$ python -q
>>> import numpy as np
>>> import numpy.linalg as la
>>> np.set_printoptions(precision=2, suppress=True, linewidth=200)
>>> def rnd(a):
...     return np.round(a, 2) + 0
... 
>>> M = np.array([[-3, 3, -1], [0, 0, -3], [0, 0, 1]])
>>> # triangular: eigenvalues sit on the diagonal
>>> P = np.triu(np.array([[1, 1, 0], [1, 0, 0], [0, 2, 0]]), 1) + np.eye(3)
>>> A2 = P @ M @ la.inv(P)
>>> print(np.trace(A2), np.trace(M))
-2.0 -2
>>> print(np.poly(A2))
[ 1.  2. -3.  0.]
>>> Uu, sv, vt = la.svd(M)
>>> print(np.argmax(sv[:-1] / (sv[1:] + 1e-6)) + 1)
2
>>> A2 = Uu[:, :2] @ np.diag(sv[:2]) @ vt[:2]
>>> print(rnd(np.abs(M - A2).max()))
0.0
>>> print(rnd(la.norm(M - A2) / la.norm(M)))
0.0
>>> print(la.matrix_rank(A2))
2
>>> print(rnd(A2))
[[-3.  3. -1.]
 [ 0.  0. -3.]
 [ 0.  0.  1.]]
>>> sv = 3 * 0.2 ** np.arange(3)
>>> O, _ = la.qr(np.array([[-0.6, -0.1, -2.4], [-0.6, -1.8, -0.4], [-0.5, -0.1, 2.5]]))
>>> rng = np.random.default_rng(7771)
>>> J = rng.normal(size=(14, 3)) * sv @ O
>>> print(rnd(J))
[[ 0.13  1.71 -0.64]
 [ 3.33 -2.49  3.36]
 [-0.76  0.53 -1.  ]
 [-2.19  2.5  -2.57]
 [ 0.68 -0.36  0.71]
 [ 2.09  0.05  1.07]
 [ 0.24  0.46  0.16]
 [-0.87  0.45 -0.84]
 [ 0.93 -0.98  1.05]
 [ 1.28 -0.49  1.16]
 [-0.84  0.25 -0.42]
 [-0.55  1.54 -1.17]
 [ 0.12  1.12 -0.44]
 [ 0.1   0.11 -0.03]]
>>> Xs = J - J.mean(axis=0)
>>> Uu, sv, vt = la.svd(Xs, full_matrices=False)
>>> print(np.abs(Uu[:, 0]).argmax())
1
>>> print(rnd(sv ** 2 / (sv ** 2).sum()))
[0.94 0.06 0.  ]
